$ python3 -q
>>> import numpy as np
>>> import numpy.linalg as la
>>> np.set_printoptions(suppress=True, linewidth=100)
>>> X = np.load("w.npy")
>>> print(X)
[[ -1  -2   3  -2  -4  -1  -1]
 [ -3   2  -1   2   4  -2   1]
 [ -2   2  -2   2  -4   1  -1]
 [  0  -3  -2  -3 -12   1  -3]
 [  0   1   1  -2  12   1   3]
 [  1  -2   1   0  12  -3   3]
 [  1   0  -3  -1   4  -1   1]
 [  3   1  -2  -2   0   0   0]
 [  3  -3   2  -1  12   1   3]
 [ -2  -2   1   0   8   3   2]]
>>> rk = la.matrix_rank(X)
>>> print(rk)
6
>>> ns = la.svd(X)[2][rk:].T
>>> print(la.matrix_rank(X.T @ X), la.matrix_rank(X @ X.T))
6 6
>>> print(np.allclose(X @ ns, 0))
True
>>> print([int(la.matrix_rank(X[:, :j + 1])) for j in range(7)])
[1, 2, 3, 4, 5, 6, 6]
>>> print([int(la.matrix_rank(np.delete(X, i, axis=0))) for i in range(10)])
[6, 6, 6, 6, 6, 6, 6, 6, 6, 6]
>>> print(np.round(ns @ ns.T, 2) + 0)
[[ 0.    0.    0.    0.    0.    0.    0.  ]
 [ 0.    0.    0.    0.    0.    0.    0.  ]
 [ 0.    0.    0.    0.    0.    0.    0.  ]
 [ 0.    0.    0.    0.    0.    0.    0.  ]
 [ 0.    0.    0.    0.    0.06  0.   -0.24]
 [ 0.    0.    0.    0.    0.    0.    0.  ]
 [ 0.    0.    0.    0.   -0.24  0.    0.94]]
>>> print(ns.shape)
(7, 1)
>>> W0 = np.loadtxt("test15.csv", delimiter=",")
>>> print(W0)
[[2. 2. 2. 2. 1. 1. 1. 0. 1. 2. 0. 2. 2.]
 [2. 2. 2. 2. 2. 1. 1. 1. 0. 1. 2. 0. 2.]
 [2. 2. 2. 2. 2. 2. 1. 1. 1. 0. 1. 2. 0.]
 [0. 2. 2. 2. 2. 2. 2. 1. 1. 1. 0. 1. 2.]
 [2. 0. 2. 2. 2. 2. 2. 2. 1. 1. 1. 0. 1.]
 [1. 2. 0. 2. 2. 2. 2. 2. 2. 1. 1. 1. 0.]
 [0. 1. 2. 0. 2. 2. 2. 2. 2. 2. 1. 1. 1.]
 [1. 0. 1. 2. 0. 2. 2. 2. 2. 2. 2. 1. 1.]
 [1. 1. 0. 1. 2. 0. 2. 2. 2. 2. 2. 2. 1.]
 [1. 1. 1. 0. 1. 2. 0. 2. 2. 2. 2. 2. 2.]
 [2. 1. 1. 1. 0. 1. 2. 0. 2. 2. 2. 2. 2.]
 [2. 2. 1. 1. 1. 0. 1. 2. 0. 2. 2. 2. 2.]
 [2. 2. 2. 1. 1. 1. 0. 1. 2. 0. 2. 2. 2.]]
>>> f = np.array([1, 0])
>>> print(np.polyval(f, W0[8]))
[1. 1. 0. 1. 2. 0. 2. 2. 2. 2. 2. 2. 1.]
>>> print(np.cross(W0[8, :3], W0[2, :3]))
[ 2. -2.  0.]
>>> print(np.correlate(W0[8], W0[2], "full"))
[ 0.  2.  3.  1.  3.  7.  4.  8. 13. 13. 16. 20. 22. 22. 21. 24. 25. 23. 25. 22. 18. 14. 10.  6.
  2.]
>>> Q, V = la.qr(W0[:, :5])[0], la.qr(W0[:, 5:])[0]
>>> sigma = la.svd(Q.T @ V, compute_uv=False)
>>> print((sigma > 0.9).sum())
2
>>> print(np.round(la.norm(Q @ Q.T - V @ V.T, 2), 2))
1.0
>>> m1 = np.loadtxt("sample14.csv", delimiter=",")
>>> print(m1)
[[ 8.  6.  6.  0.  2.  0.]
 [ 6. 13.  9.  0.  3.  0.]
 [ 6.  9. 13.  0.  3.  0.]
 [ 0.  0.  0.  4.  0.  0.]
 [ 2.  3.  3.  0.  5.  0.]
 [ 0.  0.  0.  0.  0.  4.]]
>>> # 3 groups of indices that never mix
>>> L = la.cholesky(m1)
>>> print(L.round(2))
[[2.83 0.   0.   0.   0.   0.  ]
 [2.12 2.92 0.   0.   0.   0.  ]
 [2.12 1.54 2.47 0.   0.   0.  ]
 [0.   0.   0.   2.   0.   0.  ]
 [0.71 0.51 0.29 0.   2.04 0.  ]
 [0.   0.   0.   0.   0.   2.  ]]
>>> print(np.round(np.diag(L) ** 2, 2))
[8.   8.5  6.12 4.   4.15 4.  ]
>>> print(la.eigvalsh(m1).min() > 0)
True
>>> print(X[4] @ X[5])
149
>>> print(round(float(la.norm(X, "nuc")), 2))
54.85
>>> print(round(float(la.norm(X, 2)), 2))
27.5
>>> print(np.round(la.norm(X, axis=1), 2))
[ 6.    6.24  5.83 13.27 12.65 12.96  5.39  4.24 13.3   9.27]
>>> print(la.norm(X, axis=1).argmax())
8
>>> A2 = la.inv(m1)
>>> print(np.allclose(A2, m1.T))
False
>>> print((np.abs(A2) > 1e-9).astype(int))
[[1 1 1 0 1 0]
 [1 1 1 0 1 0]
 [1 1 1 0 1 0]
 [0 0 0 1 0 0]
 [1 1 1 0 1 0]
 [0 0 0 0 0 1]]
>>> print(round(float(la.slogdet(m1)[0]), 2))
1.0
>>> print(np.flatnonzero(la.matrix_power((m1 != 0) + (m1.T != 0) + np.eye(6), 6)[1]))
[0 1 2 4]
>>> print(np.round(np.sort(la.eigvals(m1).real), 2))
[ 4.  4.  4.  4.  4. 27.]
>>> feats = np.array([[11, 2, -3, 2, -2, 3, -2, -2],
...     [1, 23, -3, 1, 2, 2, 1, 1],
...     [-1, 0, 22, -1, -1, 0, 3, -2],
...     [1, 1, -3, 20, 2, 2, 2, 0],
...     [1, 1, 2, -3, 2, 2, 3, 0],
...     [2, 3, 1, -1, 3, 19, -1, -1],
...     [0, 3, 2, -2, 3, 0, 2, 0],
...     [-1, -3, -2, 2, 1, -2, 2, 20]])
>>> W1 = np.array([[0, 1, 0, 2, 0],
...     [3, 2, 0, 2, 2],
...     [2, 3, 1, 1, 2],
...     [1, 3, 1, 1, 3],
...     [2, 0, 3, 2, 2],
...     [2, 0, 2, 0, 3],
...     [0, 1, 0, 3, 0],
...     [1, 3, 2, 3, 1]])
>>> c = np.array([-3, -2, -1, -3, 1])
>>> H = np.maximum(feats @ W1 + c, 0)
>>> print(la.matrix_rank(H))
5
>>> C = np.array([[9, 2, 3], [6, 0, -6], [-3, 4, 8], [4, 1, -5], [-4, 7, 4]])
>>> print(H @ C)
[[   4   62  -10]
 [ 853  614  -21]
 [ 543  407  -63]
 [ 288  645   78]
 [  83  119   52]
 [  86  759  727]
 [ 154  152   39]
 [ 416  308 -235]]
>>> rng = np.random.default_rng(18748)
>>> idx = rng.permutation(8)
>>> print(idx)
[4 0 7 1 5 6 2 3]
>>> A2 = feats[idx][:, idx]
>>> print(np.round(np.sort(np.abs(la.eigvals(A2))), 2))
[ 1.18  5.39  9.34 17.9  19.34 19.34 24.45 24.45]
>>> print(np.allclose(A2, feats))
False
>>> print(np.diag(A2))
[ 2 11 20 23 19  2 22 20]
>>> A2 = feats + rng.integers(-2, 3, (8, 7)) @ rng.integers(-2, 3, (7, 8))
>>> print(A2)
[[  4   3  -3  -2   1  -3 -13   4]
 [ -4  17   1  -6   7   3   5   1]
 [-12   7  25  -1   1   0  -2   1]
 [ -2  -2   3  20   8   5   8  -3]
 [ -2   1  -2  -6   3   7   1   2]
 [ -1  -4  -1  -3   8  25  -2   1]
 [  2   3   7   2   5  -3  -3   2]
 [  0 -12  -3   4   2  -1   4  20]]
>>> print(A2 - feats)
[[ -7   1   0  -4   3  -6 -11   6]
 [ -5  -6   4  -7   5   1   4   0]
 [-11   7   3   0   2   0  -5   3]
 [ -3  -3   6   0   6   3   6  -3]
 [ -3   0  -4  -3   1   5  -2   2]
 [ -3  -7  -2  -2   5   6  -1   2]
 [  2   0   5   4   2  -3  -5   2]
 [  1  -9  -1   2   1   1   2   0]]
>>> print(la.matrix_rank(A2 - feats, tol=1e-8))
7
>>> print(np.abs(A2 - feats).sum(axis=1))
[38 32 31 30 20 28 23 17]
>>> mat = np.loadtxt("arr.csv", delimiter=",")
>>> print(mat)
[[ 0.41  0.31 -0.06  0.35 -0.43  0.05]
 [ 1.6   2.56 -0.16  1.57 -0.02 -0.21]
 [-2.2  -2.16  0.07 -2.43 -0.17  0.02]
 [-0.49 -0.64  0.16  0.09  0.3   0.16]
 [-0.78 -1.56  0.27 -0.89  0.09 -0.14]
 [ 0.3   0.02 -0.45 -0.31 -0.34 -0.18]
 [-0.41 -0.83 -0.17 -0.2  -0.19 -0.18]
 [-1.58 -1.32  0.41 -1.47  0.42 -0.32]
 [ 0.06  0.07  0.37  0.16  0.46 -0.11]
 [-0.16 -0.04  0.14 -0.35 -0.1  -0.58]
 [ 1.41  1.55 -0.14  2.07 -0.06  0.05]
 [-1.1  -0.93 -0.24 -1.29 -0.54 -0.04]
 [-0.36 -0.18  0.09 -0.77 -0.19  0.11]
 [ 0.31  0.34 -0.18  0.49 -0.08  0.34]
 [ 0.59  1.16  0.21  1.79 -0.22  0.55]
 [-1.48 -1.44 -0.28 -1.89  0.04 -0.23]
 [-0.07 -0.46 -0.31  0.47 -0.37  0.31]
 [ 0.95  1.53 -0.36  1.43  0.01 -0.07]
 [-0.39 -0.92 -0.48 -0.95 -0.77  0.11]
 [-2.87 -3.3   0.27 -3.53 -0.26 -0.59]
 [ 0.82  0.99 -0.7   1.01 -0.03 -0.86]
 [-1.19 -0.95 -0.07 -1.21 -0.09  0.13]
 [ 4.11  3.69  0.2   4.66  0.07  0.4 ]
 [ 0.75  0.53  0.05  1.1   0.21  0.73]
 [ 4.91  5.21  0.13  5.27 -0.05  0.04]
 [-1.92 -0.63 -0.05 -0.99  0.32 -0.36]
 [-0.03 -0.11 -0.39  0.36 -0.3  -0.03]
 [ 0.07 -0.59  0.46 -0.41 -0.19 -0.14]
 [ 1.1   0.84  0.44  0.73 -0.07  0.03]
 [-3.02 -3.36 -0.2  -2.7   0.03 -0.13]
 [ 4.13  3.79  0.75  3.88 -0.19 -0.25]
 [-3.63 -3.67 -0.47 -3.89  0.29 -0.27]]
>>> x0 = np.array([0, 1, -1, 0, -1, 2])
>>> target = mat @ x0
>>> c, lr = np.zeros(6), 1 / la.norm(mat, 2) ** 2
>>> for i in range(50):
...     c -= lr * mat.T @ (mat @ c - target)
...     if i % 10 == 0: print(i, round(la.norm(mat @ c - target), 2))
... 
0 4.24
10 3.9
20 3.59
30 3.31
40 3.06
>>> print(round(float(la.cond(mat)), 2))
18.55
>>> print(c.round(2))
[ 0.21  0.44 -0.43  0.38 -0.36  0.6 ]
>>> J = np.load("block13.npy")
>>> print(J.round(2))
[[ 0.53  0.23 -0.23 -0.38]
 [ 0.23  0.1  -0.1  -0.16]
 [-0.23 -0.1   0.1   0.16]
 [-0.38 -0.16  0.16  0.27]]
>>> # rows and columns are dependent
>>> x0 = np.array([-1, 0, 1, -3])
>>> print(np.round(la.eigvalsh(2 * J - np.eye(4)), 2))
[-1. -1. -1.  1.]
>>> print(np.trace(J))
1.0
>>> print(np.round(np.eye(4) - J, 2))
[[ 0.47 -0.23  0.23  0.38]
 [-0.23  0.9   0.1   0.16]
 [ 0.23  0.1   0.9  -0.16]
 [ 0.38  0.16 -0.16  0.73]]
>>> print(round((x0 - J @ x0) @ (J @ x0), 2))
0.0
>>> idx = rng.permutation(4)
>>> print(idx)
[1 2 0 3]
>>> A2 = J[idx][:, idx]
>>> print(np.trace(A2))
1.0
>>> print(np.allclose(A2, J))
False
>>> print(np.round(np.sort(np.abs(la.eigvals(A2))), 2) + 0)
[0. 0. 0. 1.]
>>> print(round(la.det(A2), 2), np.round(la.det(J[idx]), 2))
-0.0 0.0
>>> print(A2.round(2))
[[ 0.1  -0.1   0.23 -0.16]
 [-0.1   0.1  -0.23  0.16]
 [ 0.23 -0.23  0.53 -0.38]
 [-0.16  0.16 -0.38  0.27]]
>>> print(np.round(np.diag(A2), 2))
[0.1  0.1  0.53 0.27]
>>> evals, V = la.eigh(A2)
>>> x0 = np.array([0, -1, -2, -2])
>>> print(round(np.abs(A2).sum(axis=1).max(), 2), round(np.abs(evals).max(), 2))
1.37 1.0
>>> print((np.sign(V[:, -1].round(6)) == np.sign(V[0, -1].round(6))).astype(int))
[1 0 1 0]
>>> print(np.round(V * np.abs(evals) @ V.T, 2))
[[ 0.1  -0.1   0.23 -0.16]
 [-0.1   0.1  -0.23  0.16]
 [ 0.23 -0.23  0.53 -0.38]
 [-0.16  0.16 -0.38  0.27]]
>>> print(round(x0 @ A2 @ x0, 2))
0.01
>>> print(np.einsum("ii->", J))
1.0
>>> print(np.round(la.det(2 * J), 2), round(la.det(J), 2))
-0.0 -0.0
>>> print(round(la.det(J[::-1]), 2))
0.0
>>> print(round(float(la.det(J.T)), 2))
-0.0
>>> rk = la.matrix_rank(J)
>>> print(rk)
1
>>> ns = la.svd(J)[2][rk:].T
>>> print([int(la.matrix_rank(np.delete(J, i, axis=0))) for i in range(4)])
[1, 1, 1, 1]
>>> print(np.round(J @ ns, 2) + 0)
[[0. 0. 0.]
 [0. 0. 0.]
 [0. 0. 0.]
 [0. 0. 0.]]
>>> print(ns.shape)
(4, 3)
>>> print(np.allclose(J @ ns, 0))
True
>>> M = np.load("mat.npy")
>>> print(M)
[[0 0 0 0 0 0 0 1 0 0]
 [0 1 0 0 0 0 0 0 0 0]
 [0 0 0 0 1 0 0 0 0 0]
 [0 0 0 0 0 1 0 0 0 0]
 [0 0 0 0 0 0 0 0 0 1]
 [0 0 0 0 0 0 1 0 0 0]
 [0 0 0 1 0 0 0 0 0 0]
 [0 0 0 0 0 0 0 0 1 0]
 [0 0 1 0 0 0 0 0 0 0]
 [1 0 0 0 0 0 0 0 0 0]]
>>> # columns are unit length and at right angles
>>> print(la.matrix_rank(feats))
8
>>> print(feats.sum(axis=1))
[ 9 28 20 25  8 25  8 17]
>>> print(feats.shape)
(8, 8)
>>> print(np.round(la.norm(feats), 2))
50.08
>>> print(feats - feats[0])
[[  0   0   0   0   0   0   0   0]
 [-10  21   0  -1   4  -1   3   3]
 [-12  -2  25  -3   1  -3   5   0]
 [-10  -1   0  18   4  -1   4   2]
 [-10  -1   5  -5   4  -1   5   2]
 [ -9   1   4  -3   5  16   1   1]
 [-11   1   5  -4   5  -3   4   2]
 [-12  -5   1   0   3  -5   4  22]]
>>> print(np.abs(feats).max())
23
>>> print(np.round(la.svd(feats, compute_uv=False), 2))
[26.49 24.78 19.6  19.23 17.66 10.18  4.65  1.15]
>>> print(np.round(np.sort(np.abs(la.eigvals(M)))[::-1], 2))
[1. 1. 1. 1. 1. 1. 1. 1. 1. 1.]
>>> p = np.eye(10)[9]
>>> for _ in range(4):
...     p = p @ M
...     print(p.round(2))
... 
[1. 0. 0. 0. 0. 0. 0. 0. 0. 0.]
[0. 0. 0. 0. 0. 0. 0. 1. 0. 0.]
[0. 0. 0. 0. 0. 0. 0. 0. 1. 0.]
[0. 0. 1. 0. 0. 0. 0. 0. 0. 0.]
>>> print(np.round(np.abs(la.eigvals(M)).max(), 2))
1.0
>>> print(np.allclose(M, M.T))
False
>>> A2 = m1 / np.sqrt((m1 ** 2).mean(axis=1, keepdims=True))
>>> print(A2[4].round(2))
[0.71 1.07 1.07 0.   1.79 0.  ]
>>> print(la.matrix_rank(A2) == la.matrix_rank(m1))
True
>>> print(la.matrix_rank(m1 - m1.mean(axis=1, keepdims=True)))
5
>>> print(np.round(m1 - m1.mean(axis=1, keepdims=True), 2))
[[ 4.33  2.33  2.33 -3.67 -1.67 -3.67]
 [ 0.83  7.83  3.83 -5.17 -2.17 -5.17]
 [ 0.83  3.83  7.83 -5.17 -2.17 -5.17]
 [-0.67 -0.67 -0.67  3.33 -0.67 -0.67]
 [-0.17  0.83  0.83 -2.17  2.83 -2.17]
 [-0.67 -0.67 -0.67 -0.67 -0.67  3.33]]
>>> idx = rng.permutation(10)
>>> print(idx)
[5 3 4 2 1 7 0 9 6 8]
>>> A2 = M[idx][:, idx]
>>> print(np.round(np.sort(np.abs(la.eigvals(A2))), 2))
[1. 1. 1. 1. 1. 1. 1. 1. 1. 1.]
>>> print(round(float(la.det(A2)), 2), round(float(la.det(M[idx])), 2))
-1.0 -1.0
>>> print(np.diag(A2))
[0 0 0 0 1 0 0 0 0 0]
>>> data = np.loadtxt("m.csv", delimiter=",")
>>> print(data)
[[ 2.  2.  2. -1. -1.  2.  1.  1. -3.]
 [-2.  1.  0. -2. -2.  0. -2. -3. -1.]
 [ 0.  0.  2.  2.  3.  2. -2.  3. -3.]
 [ 0.  0.  3. -3.  5.  3.  4.  3.  2.]
 [ 0.  0. -3.  2.  2.  1. -5. -2. -4.]
 [ 0.  0.  3.  1. -1.  4.  1.  2.  2.]
 [ 0.  0. -3.  1.  5.  2. -5.  2. -2.]
 [ 0.  0.  1. -3.  1. -4. -5.  1.  1.]
 [ 0.  0.  0. -2. -3.  4.  1. -2. -4.]]
>>> idx = mat[:, 4] > np.median(mat[:, 4])
>>> f = mat[idx].mean(axis=0) - mat[~idx].mean(axis=0)
>>> print(idx.astype(int))
[0 1 0 1 1 0 0 1 1 0 1 0 0 0 0 1 0 1 0 0 1 0 1 1 1 1 0 0 1 1 0 1]
>>> print(np.argsort(-np.abs(f).round(6), kind="stable"))
[3 1 4 0 5 2]
>>> print(f.round(2) + 0)
[ 0.36  0.57  0.    0.65  0.4  -0.06]
>>> f, v = data[7], data[3]
>>> print(f @ v)
-10.0
>>> p = (f @ v) / (f @ f) * f
>>> print(np.outer(f, v))
[[  0.   0.   0.  -0.   0.   0.   0.   0.   0.]
 [  0.   0.   0.  -0.   0.   0.   0.   0.   0.]
 [  0.   0.   3.  -3.   5.   3.   4.   3.   2.]
 [ -0.  -0.  -9.   9. -15.  -9. -12.  -9.  -6.]
 [  0.   0.   3.  -3.   5.   3.   4.   3.   2.]
 [ -0.  -0. -12.  12. -20. -12. -16. -12.  -8.]
 [ -0.  -0. -15.  15. -25. -15. -20. -15. -10.]
 [  0.   0.   3.  -3.   5.   3.   4.   3.   2.]
 [  0.   0.   3.  -3.   5.   3.   4.   3.   2.]]
>>> print(la.matrix_rank(np.outer(f, v)))
1
>>> print(np.round(v - p, 2))
[ 0.    0.    3.19 -3.56  5.19  2.26  3.07  3.19  2.19]
>>> print(np.round(la.norm(data, axis=0), 2))
[ 2.83  2.24  6.71  6.08  8.89  8.37 10.1   6.71  8.  ]
>>> print(np.round(la.norm(data, axis=1), 2))
[5.39 5.2  6.56 9.   7.94 6.   8.49 7.35 7.07]
>>> print(round(la.norm(data, "nuc"), 2))
53.31
>>> print(data[1] @ data[2])
-12.0
>>> print(round(float(la.norm(data) ** 2 / la.norm(data, 2) ** 2), 2))
2.9
>>> print(round(la.norm(data[1], 1), 2), np.round(la.norm(data[1], np.inf), 2))
13.0 3.0
>>> print(round(float(la.norm(data, 1)), 2), round(float(la.norm(data, np.inf)), 2))
26.0 23.0
